>>> import numpy as np
>>> from numpy import linalg as LA
>>> np.set_printoptions(precision=3, suppress=True, linewidth=160, sign=" ")
>>> def rd(a):
...     return np.round(a, 3) + 0
... 
>>> mat = np.load("layer16.npy")
>>> print(mat)
[[-2  2  3 -4  4  6]
 [-2  1  1 -4  2  2]
 [-1  2  2 -2  4  4]
 [-2  2  3  0  0  0]
 [-2  1  1  0  0  0]
 [-1  2  2  0  0  0]]
>>> rng = np.random.default_rng(65843)
>>> z = rng.permutation(6)
>>> print(z)
[ 4  2  5  3  0  1]
>>> B = mat[z][:, z]
>>> print(np.allclose(B, mat))
False
>>> print(rd(LA.det(B)), rd(LA.det(mat[z])))
-72.0 72.0
>>> r0 = np.array([2, 1, 1])
>>> print(np.array([np.convolve(row, r0, "same") for row in mat]))
[[ 2  6 -3  7 12 10]
 [ 0  1 -6  1  2  4]
 [ 3  5  0  8 10  8]
 [ 2  6  5  3  0  0]
 [ 0  1  2  1  0  0]
 [ 3  5  4  2  0  0]]
>>> data = np.load("run0.npy")
>>> print(data)
[[ 0.    -0.662  0.2    0.7  ]
 [-0.1   -0.985 -1.     1.   ]
 [-1.1   -2.396 -0.6    2.4  ]
 [-1.1    0.696 -0.2   -0.7  ]
 [-0.3    1.188 -0.7   -1.2  ]
 [-0.7   -1.062 -1.1    1.1  ]
 [ 0.3    0.028 -0.3    0.   ]
 [ 0.4    0.379 -0.4   -0.4  ]
 [-0.6    0.316  1.1   -0.3  ]
 [ 1.6    0.248  1.1   -0.2  ]
 [-1.4    1.303 -0.2   -1.3  ]
 [ 0.4   -0.407  0.     0.4  ]
 [-1.1   -0.478  0.1    0.5  ]
 [-0.4   -1.38  -0.2    1.4  ]
 [ 1.9   -0.787  0.1    0.8  ]
 [ 0.2    1.493  0.6   -1.5  ]
 [-1.5   -1.303 -0.1    1.3  ]
 [-0.7   -1.099 -0.6    1.1  ]
 [ 1.    -0.903  1.1    0.9  ]
 [-1.7    0.735  0.7   -0.7  ]
 [-2.3   -1.591  0.9    1.6  ]
 [-0.6    1.183  1.7   -1.2  ]
 [ 0.4    0.331  0.5   -0.3  ]
 [-0.1    1.313 -0.3   -1.3  ]
 [-0.1   -1.1    0.2    1.1  ]
 [ 1.7   -0.006  0.9    0.   ]
 [-0.2   -1.003 -1.1    1.   ]
 [ 0.3    1.595 -1.2   -1.6  ]
 [ 0.1   -0.593 -0.4    0.6  ]
 [-0.3    0.2   -2.4   -0.2  ]
 [ 0.    -2.184 -0.9    2.2  ]]
>>> gram = np.cov(data, rowvar=False)
>>> print(rd(data.std(axis=0)))
[ 0.946  1.073  0.85   1.077]
>>> print(rd(LA.eigvalsh(gram)[::-1]))
[ 2.435  0.925  0.7    0.   ]
>>> D = LA.norm(data[:, None] - data[None], axis=-1)
>>> print(D[17].round(6).argsort(kind="stable")[:4])
[ 17   5  13  26]
>>> print(rd(D[:5, :5]))
[[ 0.     1.282  2.783  2.275  2.816]
 [ 1.282  0.     2.261  2.712  3.113]
 [ 2.783  2.261  0.     4.397  5.143]
 [ 2.275  2.712  4.397  0.     1.176]
 [ 2.816  3.113  5.143  1.176  0.   ]]
>>> print(np.unravel_index(D.round(6).argmax(), D.shape))
(np.int64(2), np.int64(27))
>>> print(D.mean(axis=1).argmax())
2
>>> B = np.array([[-2, 3, 6, -2, 8],
...     [8, 8, 3, 9, 1],
...     [-1, 6, 4, 7, 0],
...     [-2, 1, 2, -5, -9],
...     [8, 1, 0, 6, -8]])
>>> feats = np.triu(B, 1)
>>> print(feats)
[[ 0  3  6 -2  8]
 [ 0  0  3  9  1]
 [ 0  0  0  7  0]
 [ 0  0  0  0 -9]
 [ 0  0  0  0  0]]
>>> gram = feats.T @ feats
>>> print((feats @ feats.T).shape)
(5, 5)
>>> print(np.diag(gram))
[   0    9   45  134  146]
>>> print(gram)
[[  0   0   0   0   0]
 [  0   9  18  -6  24]
 [  0  18  45  15  51]
 [  0  -6  15 134  -7]
 [  0  24  51  -7 146]]
>>> print(rd(LA.svd(feats, compute_uv=False) ** 2))
[ 172.526  136.528   24.387    0.56     0.   ]
>>> U, sig, vt = LA.svd(gram)
>>> print(rd(sig))
[ 172.526  136.528   24.387    0.56     0.   ]
>>> B = U[:, :4] @ np.diag(sig[:4]) @ vt[:4]
>>> print(rd(np.abs(gram - B).max()))
0.0
>>> print(rd(LA.norm(gram - B, 2)), sig[4])
0.0 0.0
>>> print(rd(LA.norm(gram - B) / LA.norm(gram)))
0.0
>>> print(LA.matrix_rank(gram, rtol=0.05))
3
>>> M = np.loadtxt("out11.csv", delimiter=",")
>>> print(M)
[[ 0.  1.  0.  1.  0.  0.]
 [ 1.  0.  0.  1.  0.  0.]
 [ 0.  0.  0.  0.  1.  1.]
 [ 1.  1.  0.  0.  0.  0.]
 [ 0.  0.  1.  0.  0.  1.]
 [ 0.  0.  1.  0.  1.  0.]]
>>> w, V = LA.eigh(M)
>>> x0 = np.array([-4, 7, 6, 1, -5, -5])
>>> print(rd(V * np.maximum(w, 0) @ V.T))
[[ 0.667  0.667  0.     0.667  0.     0.   ]
 [ 0.667  0.667  0.     0.667  0.     0.   ]
 [ 0.     0.     0.667  0.     0.667  0.667]
 [ 0.667  0.667  0.     0.667  0.     0.   ]
 [ 0.     0.     0.667  0.     0.667  0.667]
 [ 0.     0.     0.667  0.     0.667  0.667]]
>>> print(x0 @ M @ x0)
-120.0
>>> print(rd(x0 @ M @ x0 / (x0 @ x0)), rd(w[0]), rd(w[-1]))
-0.789 -1.0 2.0
>>> print(np.abs(M).sum(axis=1).max(), rd(np.abs(w).max()))
2.0 2.0
>>> print(rd(V * np.abs(w) @ V.T))
[[ 1.333  0.333  0.     0.333  0.     0.   ]
 [ 0.333  1.333  0.     0.333  0.     0.   ]
 [ 0.     0.     1.333  0.     0.333  0.333]
 [ 0.333  0.333  0.     1.333  0.     0.   ]
 [ 0.     0.     0.333  0.     1.333  0.333]
 [ 0.     0.     0.333  0.     0.333  1.333]]
>>> cent = np.sign(np.array([[-6, 2, -5, -7], [2, -6, 9, 9], [-9, 0, -3, -1], [-1, -3, -4, 8]]))
>>> B = (np.tril(cent, -1) + np.eye(4)) @ (np.triu(cent, 1) + np.eye(4))
>>> w = np.array([2, 2, -1, -2])
>>> X = np.rint(B * w @ LA.inv(B)) + 0
>>> print(X)
[[ 12.   7.  10.   7.]
 [  0.   2.   0.   0.]
 [-12.  -6. -10.  -6.]
 [ -2.  -5.  -2.  -3.]]
>>> print(rd(LA.norm(X[1], 1)), rd(LA.norm(X[1], np.inf)))
2.0 2.0
>>> print(rd(LA.norm(X) ** 2 / LA.norm(X, 2) ** 2))
1.025
>>> print(rd(LA.norm(X, 1)), rd(LA.norm(X, np.inf)))
26.0 36.0
>>> print(rd(LA.norm(X, "nuc")))
31.243
